In [1]: import numpy as np

In [2]: np.set_printoptions(precision=2, suppress=True, linewidth=100, legacy="1.25")

In [3]: def rd(a):
   ...:     return np.round(a, 2) + 0
   ...: 

In [4]: F = np.array([[1.34, -2.9, -0.51, -0.63, 0.72],
   ...:     [-0.49, 1.38, -0.88, 1.72, 0.08],
   ...:     [1.21, -1.25, -0.73, -1.71, -1.42],
   ...:     [2.94, 1.03, 0.27, -0.97, 0.26],
   ...:     [-0.11, 2.15, -1.77, 0.4, 1.77]])

In [5]: rng = np.random.default_rng(3219)

In [6]: labels = rng.permutation(5)

In [7]: labels
Out[7]: array([0, 4, 1, 3, 2])

In [8]: M2 = F[labels][:, labels]

In [9]: rd(np.linalg.det(M2)), rd(np.linalg.det(F[labels]))
Out[9]: (88.04, 88.04)

In [10]: np.diag(M2)
Out[10]: array([ 1.34,  1.77,  1.38, -0.97, -0.73])

In [11]: M2
Out[11]: 
array([[ 1.34,  0.72, -2.9 , -0.63, -0.51],
       [-0.11,  1.77,  2.15,  0.4 , -1.77],
       [-0.49,  0.08,  1.38,  1.72, -0.88],
       [ 2.94,  0.26,  1.03, -0.97,  0.27],
       [ 1.21, -1.42, -1.25, -1.71, -0.73]])

In [12]: np.allclose(M2, F)
Out[12]: False

In [13]: M2 = np.linalg.inv(F)

In [14]: rd(np.linalg.slogdet(F)[0])
Out[14]: 1.0

In [15]: rd(F @ M2)
Out[15]: 
array([[1., 0., 0., 0., 0.],
       [0., 1., 0., 0., 0.],
       [0., 0., 1., 0., 0.],
       [0., 0., 0., 1., 0.],
       [0., 0., 0., 0., 1.]])

In [16]: rd(np.linalg.inv(M2))
Out[16]: 
array([[ 1.34, -2.9 , -0.51, -0.63,  0.72],
       [-0.49,  1.38, -0.88,  1.72,  0.08],
       [ 1.21, -1.25, -0.73, -1.71, -1.42],
       [ 2.94,  1.03,  0.27, -0.97,  0.26],
       [-0.11,  2.15, -1.77,  0.4 ,  1.77]])

In [17]: x0 = np.array([3, 2, -2, 3, -1])

In [18]: y = F @ x0

In [19]: rd(y)
Out[19]: array([-3.37,  8.13, -1.12,  7.17,  6.94])

In [20]: rd(np.linalg.solve(F.T, F[1]))
Out[20]: array([0., 1., 0., 0., 0.])

In [21]: rd(np.linalg.solve(F, 4 * y))
Out[21]: array([12.,  8., -8., 12., -4.])

In [22]: rd(np.linalg.solve(F, y))
Out[22]: array([ 3.,  2., -2.,  3., -1.])

In [23]: arr = np.load("data.npy")

In [24]: arr
Out[24]: 
array([[ 2.07, -1.87,  1.97],
       [ 1.98, -2.02,  1.92],
       [ 1.89, -1.92,  2.03],
       [ 2.06, -1.93,  2.02],
       [ 1.97, -1.89,  2.06],
       [ 1.97, -2.02,  2.04],
       [ 2.07, -1.96,  2.  ],
       [-1.1 ,  3.01, -2.04],
       [-0.98,  2.95, -1.95],
       [-0.99,  2.99, -2.05],
       [-0.9 ,  3.03, -2.03],
       [-0.94,  3.  , -1.89],
       [-1.05,  3.03, -1.96],
       [-0.95,  3.05, -1.96],
       [-0.93,  2.99,  3.02],
       [-1.04,  3.02,  2.96],
       [-1.08,  3.06,  2.99],
       [-0.94,  2.87,  3.02],
       [-0.94,  3.04,  3.  ],
       [-0.98,  3.04,  3.03],
       [-0.93,  2.99,  3.08]])

In [25]: Xc = (arr - arr.mean(axis=0)) / arr.std(axis=0)

In [26]: rd(Xc.std(axis=0))
Out[26]: array([1., 1., 1.])

In [27]: coef = np.linalg.lstsq(np.delete(Xc, 2, axis=1), Xc[:, 2])[0]

In [28]: rd(coef)
Out[28]: array([0.86, 0.53])

In [29]: rd(1 - np.var(Xc[:, 2] - np.delete(Xc, 2, axis=1) @ coef))
Out[29]: 0.11

In [30]: C = arr[[2, 3]].astype(float)

In [31]: for _ in range(5):
    ...:     labels = np.linalg.norm(arr[:, None] - C, axis=-1).argmin(axis=1)
    ...:     C = np.array([arr[labels == j].mean(axis=0) for j in range(2)])
    ...: 

In [32]: labels
Out[32]: array([1, 1, 1, 1, 1, 1, 1, 0, 0, 0, 0, 0, 0, 0, 0, 0, 0, 0, 0, 0, 0])

In [33]: np.abs(C[1] - C[0]).argmax()
Out[33]: 1

In [34]: rd(C[1] - C[0])
Out[34]: array([ 2.98, -4.95,  1.49])

In [35]: np.bincount(labels)
Out[35]: array([14,  7])

In [36]: cov = np.cov(arr, rowvar=False)

In [37]: rd(arr.std(axis=0))
Out[37]: array([1.41, 2.33, 2.16])

In [38]: cov.shape
Out[38]: (3, 3)

In [39]: np.argsort(-arr.std(axis=0).round(6), kind="stable")
Out[39]: array([1, 2, 0])

In [40]: np.median(arr, axis=0)
Out[40]: array([-0.94,  2.99,  2.02])

In [41]: rd(cov)
Out[41]: 
array([[ 2.08, -3.45,  1.05],
       [-3.45,  5.72, -1.73],
       [ 1.05, -1.73,  4.89]])

In [42]: rd(np.linalg.eigvalsh(cov)[::-1])
Out[42]: array([8.83, 3.86, 0.  ])

In [43]: u = np.array([-2, 0, 1, 0, -2])

In [44]: M2 = F + np.outer(u, np.eye(5)[3])

In [45]: np.linalg.matrix_rank(np.linalg.inv(M2) - np.linalg.inv(F), tol=1e-8)
Out[45]: 1

In [46]: rd(np.linalg.det(M2) / np.linalg.det(F)), rd(1 + np.linalg.solve(F, u)[3])
Out[46]: (0.96, 0.96)

In [47]: M2
Out[47]: 
array([[ 1.34, -2.9 , -0.51, -2.63,  0.72],
       [-0.49,  1.38, -0.88,  1.72,  0.08],
       [ 1.21, -1.25, -0.73, -0.71, -1.42],
       [ 2.94,  1.03,  0.27, -0.97,  0.26],
       [-0.11,  2.15, -1.77, -1.6 ,  1.77]])

In [48]: C = np.array([[2, 1, 1, 0]])

In [49]: M = rng.normal(size=(26, 1)) @ C + np.array([1, 2, -1, -1])

In [50]: rd(M)
Out[50]: 
array([[ 1.35,  2.18, -0.82, -1.  ],
       [-0.43,  1.29, -1.71, -1.  ],
       [ 3.19,  3.09,  0.09, -1.  ],
       [-1.8 ,  0.6 , -2.4 , -1.  ],
       [-0.77,  1.12, -1.88, -1.  ],
       [-2.95,  0.03, -2.97, -1.  ],
       [ 2.51,  2.75, -0.25, -1.  ],
       [ 2.19,  2.6 , -0.4 , -1.  ],
       [ 1.49,  2.25, -0.75, -1.  ],
       [ 1.36,  2.18, -0.82, -1.  ],
       [ 2.25,  2.62, -0.38, -1.  ],
       [ 1.65,  2.32, -0.68, -1.  ],
       [ 1.72,  2.36, -0.64, -1.  ],
       [-2.71,  0.14, -2.86, -1.  ],
       [-1.93,  0.53, -2.47, -1.  ],
       [ 1.5 ,  2.25, -0.75, -1.  ],
       [ 0.88,  1.94, -1.06, -1.  ],
       [ 2.59,  2.79, -0.21, -1.  ],
       [ 1.01,  2.  , -1.  , -1.  ],
       [ 1.57,  2.28, -0.72, -1.  ],
       [-0.19,  1.4 , -1.6 , -1.  ],
       [ 0.24,  1.62, -1.38, -1.  ],
       [ 1.87,  2.43, -0.57, -1.  ],
       [ 3.71,  3.35,  0.35, -1.  ],
       [-0.58,  1.21, -1.79, -1.  ],
       [ 0.83,  1.91, -1.09, -1.  ]])

In [51]: U, sigma, Vh = np.linalg.svd(M)

In [52]: np.argmax(sigma[:-1] / (sigma[1:] + 1e-6)) + 1
Out[52]: 2

In [53]: M2 = U[:, :2] @ np.diag(sigma[:2]) @ Vh[:2]

In [54]: rd(np.linalg.norm(M - M2, 2)), rd(sigma[2])
Out[54]: (0.0, 0.0)

In [55]: np.linalg.matrix_rank(M, rtol=0.05)
Out[55]: 2

In [56]: rd(M2)
Out[56]: 
array([[ 1.35,  2.18, -0.82, -1.  ],
       [-0.43,  1.29, -1.71, -1.  ],
       [ 3.19,  3.09,  0.09, -1.  ],
       [-1.8 ,  0.6 , -2.4 , -1.  ],
       [-0.77,  1.12, -1.88, -1.  ],
       [-2.95,  0.03, -2.97, -1.  ],
       [ 2.51,  2.75, -0.25, -1.  ],
       [ 2.19,  2.6 , -0.4 , -1.  ],
       [ 1.49,  2.25, -0.75, -1.  ],
       [ 1.36,  2.18, -0.82, -1.  ],
       [ 2.25,  2.62, -0.38, -1.  ],
       [ 1.65,  2.32, -0.68, -1.  ],
       [ 1.72,  2.36, -0.64, -1.  ],
       [-2.71,  0.14, -2.86, -1.  ],
       [-1.93,  0.53, -2.47, -1.  ],
       [ 1.5 ,  2.25, -0.75, -1.  ],
       [ 0.88,  1.94, -1.06, -1.  ],
       [ 2.59,  2.79, -0.21, -1.  ],
       [ 1.01,  2.  , -1.  , -1.  ],
       [ 1.57,  2.28, -0.72, -1.  ],
       [-0.19,  1.4 , -1.6 , -1.  ],
       [ 0.24,  1.62, -1.38, -1.  ],
       [ 1.87,  2.43, -0.57, -1.  ],
       [ 3.71,  3.35,  0.35, -1.  ],
       [-0.58,  1.21, -1.79, -1.  ],
       [ 0.83,  1.91, -1.09, -1.  ]])

In [57]: np.abs(np.diag(np.linalg.qr(M)[1])) > 1e-9
Out[57]: array([ True,  True, False, False])

In [58]: rd(np.trace(np.linalg.pinv(M) @ M))
Out[58]: 2.0

In [59]: try:
    ...:     np.linalg.inv(M)
    ...: except np.linalg.LinAlgError as e:
    ...:     print(repr(e))
    ...: 
LinAlgError('Last 2 dimensions of the array must be square')

In [60]: np.allclose(M[:-1].T @ np.linalg.lstsq(M[:-1].T, M[-1])[0], M[-1])
Out[60]: True

In [61]: np.linalg.lstsq(M[:-1].T, M[-1])[2]
Out[61]: 2

In [62]: [round(float(x), 2) for x in np.linalg.svd(M, compute_uv=False)[:3]]
Out[62]: [14.16, 9.08, 0.0]

In [63]: U, sigma, Vh = np.linalg.svd(M)

In [64]: evecs = Vh[:(sigma > 1e-8).sum()]

In [65]: x0 = M[10] + -2 * M[9] + rng.integers(2) * np.eye(4)[0]

In [66]: rd(x0)
Out[66]: array([ 0.53, -1.73,  1.27,  1.  ])

In [67]: np.linalg.matrix_rank(np.vstack([M, x0]))
Out[67]: 3

In [68]: np.allclose(evecs.T @ evecs @ x0, x0)
Out[68]: False

In [69]: rd(np.linalg.norm(x0 - evecs.T @ evecs @ x0))
Out[69]: 0.58

In [70]: u = np.array([3, 1, 3])

In [71]: rd(np.cross(M[0, :3], M[21, :3]))
Out[71]: array([-1.67,  1.67,  1.67])

In [72]: rd(np.polyval(u, M[0]))
Out[72]: array([ 9.84, 19.38,  4.21,  5.  ])

In [73]: rd(np.correlate(M[0], M[21], "full"))
Out[73]: array([-1.35, -4.05,  0.  ,  5.98,  0.56, -1.81, -0.24])

In [74]: E = np.load("layer19.npy")

In [75]: E
Out[75]: 
array([[ -2. ,   1.5,  -8. ,  -1. ],
       [  0.4,  -1.1,  20. ,  -0.9],
       [  1. ,  -0.4, -30. ,   1.5],
       [  0.4,  -0.7,   8. ,  -0.2],
       [  1.1,   0.2, -18. ,   0.8],
       [ -0.4,   0.1, -34. ,  -3.2]])

In [76]: q, R = np.linalg.qr(E)

In [77]: rd(abs(R[0, 0])), rd(np.linalg.norm(E[:, 0]))
Out[77]: (2.59, 2.59)

In [78]: rd(q)
Out[78]: 
array([[-0.77,  0.24, -0.08, -0.17],
       [ 0.15, -0.64,  0.04,  0.17],
       [ 0.39,  0.14, -0.54, -0.69],
       [ 0.15, -0.34, -0.03, -0.02],
       [ 0.43,  0.63,  0.04,  0.46],
       [-0.15, -0.1 , -0.83,  0.5 ]])

In [79]: rd(q.T @ q)
Out[79]: 
array([[1., 0., 0., 0.],
       [0., 1., 0., 0.],
       [0., 0., 1., 0.],
       [0., 0., 0., 1.]])

In [80]: q.shape, R.shape
Out[80]: ((6, 4), (4, 4))

In [81]: rd(np.abs(np.diag(R)))
Out[81]: array([ 2.59,  1.36, 45.06,  2.26])

In [82]: rd(R)
Out[82]: 
array([[  2.59,  -1.52,  -3.48,   2.02],
       [  0.  ,   1.36, -29.42,   1.43],
       [  0.  ,   0.  ,  45.06,   1.93],
       [  0.  ,   0.  ,   0.  ,  -2.26]])

In [83]: [int(np.linalg.matrix_rank(np.linalg.matrix_power(R, p))) for p in range(1, 5)]
Out[83]: [4, 4, 4, 4]

In [84]: rd(R @ R)
Out[84]: 
array([[    6.69,    -6.01,  -120.98,    -8.25],
       [    0.  ,     1.84, -1365.51,   -58.1 ],
       [    0.  ,     0.  ,  2030.45,    82.62],
       [    0.  ,     0.  ,     0.  ,     5.12]])

In [85]: rd(np.sort(np.linalg.eigvals(R)))
Out[85]: array([-2.26,  1.36,  2.59, 45.06])

In [86]: x0 = np.array([1, -1, -1, 3])

In [87]: y = E @ x0

In [88]: rd(y)
Out[88]: array([  1.5, -21.2,  35.9,  -7.5,  21.3,  23.9])

In [89]: rd(np.linalg.solve(E.T @ E, E.T @ y))
Out[89]: array([ 1., -1., -1.,  3.])

In [90]: rd(np.linalg.pinv(E) @ E)
Out[90]: 
array([[1., 0., 0., 0.],
       [0., 1., 0., 0.],
       [0., 0., 1., 0.],
       [0., 0., 0., 1.]])

In [91]: rd(np.linalg.lstsq(E, y)[0])
Out[91]: array([ 1., -1., -1.,  3.])

In [92]: y = y + 0.1 * rng.normal(size=6)

In [93]: rd(y)
Out[93]: array([  1.6 , -21.  ,  35.77,  -7.63,  21.42,  23.89])

In [94]: coef, *_ = np.linalg.lstsq(E, y)

In [95]: [round(float(np.linalg.norm(np.linalg.solve(E.T @ E + lam * np.eye(4), E.T @ y))), 2) for lam in (0, 1, 10, 100)]
Out[95]: [3.4, 3.2, 2.27, 1.04]

In [96]: rd(np.linalg.norm(y - E @ coef))
Out[96]: 0.24

In [97]: rd(E.T @ (y - E @ coef))
Out[97]: array([0., 0., 0., 0.])

In [98]: coef.round()
Out[98]: array([ 1., -1., -1.,  3.])

In [99]: A = np.array([[-3, -3, 0], [-3, -3, 0], [1, 1, 0], [-1, -1, 0], [-1, -1, 0]])

In [100]: ang = np.radians(90)

In [101]: R = np.eye(3)

In [102]: R[1, 1] = R[2, 2] = np.cos(ang)

In [103]: R[1, 2], R[2, 1] = -np.sin(ang), np.sin(ang)

In [104]: rd(R)
Out[104]: 
array([[ 1.,  0.,  0.],
       [ 0.,  0., -1.],
       [ 0.,  1.,  0.]])

In [105]: M2 = A @ R.T

In [106]: np.allclose(A @ A.T, M2 @ M2.T)
Out[106]: True

In [107]: rd(M2)
Out[107]: 
array([[-3.,  0., -3.],
       [-3.,  0., -3.],
       [ 1.,  0.,  1.],
       [-1.,  0., -1.],
       [-1.,  0., -1.]])

In [108]: M2 = A[0, 0] * A[1:] - np.outer(A[1:, 0], A[0])

In [109]: M2
Out[109]: 
array([[0, 0, 0],
       [0, 0, 0],
       [0, 0, 0],
       [0, 0, 0]])

In [110]: np.linalg.matrix_rank(M2), np.linalg.matrix_rank(A)
Out[110]: (0, 1)

In [111]: np.flatnonzero(~M2.round(6).any(axis=1))
Out[111]: array([0, 1, 2, 3])

In [112]: U, sigma, Vh = np.linalg.svd(A, full_matrices=False)

In [113]: np.abs(U[:, 0]).round(6).argmax()
Out[113]: 0

In [114]: rd(U.T @ A @ Vh.T)
Out[114]: 
array([[6.48, 0.  , 0.  ],
       [0.  , 0.  , 0.  ],
       [0.  , 0.  , 0.  ]])

In [115]: rd(np.sqrt((sigma ** 2).sum())), rd(np.linalg.norm(A))
Out[115]: (6.48, 6.48)

In [116]: np.cumsum(sigma ** 2) / np.sum(sigma ** 2)
Out[116]: array([1., 1., 1.])

In [117]: rd(sigma / sigma[0])
Out[117]: array([1., 0., 0.])

In [118]: rd(sigma)
Out[118]: array([6.48, 0.  , 0.  ])

In [119]: np.allclose(U * sigma @ Vh, A)
Out[119]: True

In [120]: U.shape, sigma.shape, Vh.shape
Out[120]: ((5, 3), (3,), (3, 3))

In [121]: rd(np.abs(Vh[0]))
Out[121]: array([0.71, 0.71, 0.  ])
